In [1]: import numpy as np

In [2]: import numpy.linalg as la

In [3]: np.set_printoptions(suppress=True, linewidth=120)

In [4]: F = np.loadtxt("x.csv", delimiter=",")

In [5]: F
Out[5]: 
array([[ 5., -1.,  2., -6.,  1.],
       [ 5., -1.,  2., -6.,  1.],
       [ 0.,  3.,  3., -2., -2.],
       [ 1.,  0.,  3., -3.,  1.],
       [ 0.,  0.,  0.,  0.,  0.],
       [-1., -1., -3., -3., -1.],
       [ 2., -3.,  0., -3.,  0.],
       [ 0.,  0.,  0.,  0.,  0.],
       [-1.,  6.,  6., -2., -1.],
       [-1., -1., -3., -3., -1.],
       [ 3.,  2.,  2., -3.,  1.],
       [ 3.,  2.,  2., -3.,  1.],
       [ 3.,  5.,  5., -5., -1.],
       [ 0.,  0.,  0.,  0.,  0.],
       [-2.,  2.,  0., -3.,  0.],
       [ 3.,  2.,  2., -3.,  1.],
       [ 0.,  0.,  0.,  0.,  0.],
       [-1., -1., -3., -3., -1.],
       [-1.,  2.,  0., -5., -3.],
       [ 2., -3.,  0., -3.,  0.],
       [ 0.,  0.,  0.,  0.,  0.],
       [ 0.,  3.,  3., -2., -2.],
       [ 5., -1.,  2., -6.,  1.],
       [ 2., -3.,  0., -3.,  0.],
       [ 2., -3.,  0., -3.,  0.],
       [ 0.,  0.,  0.,  0.,  0.],
       [ 0.,  0.,  0.,  0.,  0.],
       [ 1., -1.,  0., -8., -3.],
       [ 1., -1.,  0., -8., -3.],
       [-1.,  6.,  6., -2., -1.],
       [-1.,  3.,  3.,  0.,  1.],
       [ 0.,  0.,  0.,  0.,  0.],
       [ 0.,  0.,  0.,  0.,  0.],
       [ 2., -3.,  0., -3.,  0.],
       [ 0.,  0.,  0.,  0.,  0.],
       [ 3.,  5.,  5., -5., -1.]])

In [6]: # rows 0 and 1 are equal

In [7]: def softmax(z):
   ...:     e = np.exp(z - z.max(axis=-1, keepdims=True))
   ...:     return e / e.sum(axis=-1, keepdims=True)
   ...: 

In [8]: np.round(softmax(F[11]), 2) + 0
Out[8]: array([0.53, 0.2 , 0.2 , 0.  , 0.07])

In [9]: np.round(softmax(10 * F[11]), 2) + 0
Out[9]: array([1., 0., 0., 0., 0.])

In [10]: np.round(softmax(F).sum(axis=1), 2)
Out[10]: 
array([1., 1., 1., 1., 1., 1., 1., 1., 1., 1., 1., 1., 1., 1., 1., 1., 1., 1., 1., 1., 1., 1., 1., 1., 1., 1., 1., 1.,
       1., 1., 1., 1., 1., 1., 1., 1.])

In [11]: att = F @ F.T / np.sqrt(5)

In [12]: softmax(att).round(6).argmax(axis=1)
Out[12]: 
array([ 0,  0,  8, 12,  0, 27,  0,  0,  8, 27, 12, 12, 12,  0, 18, 12,  0, 27, 27,  0,  0,  8,  0,  0,  0,  0,  0, 27,
       27,  8,  8,  0,  0,  0,  0, 12])

In [13]: np.round(softmax(att)[11] @ F, 2)
Out[13]: array([ 3.12,  4.63,  4.81, -5.06, -0.88])
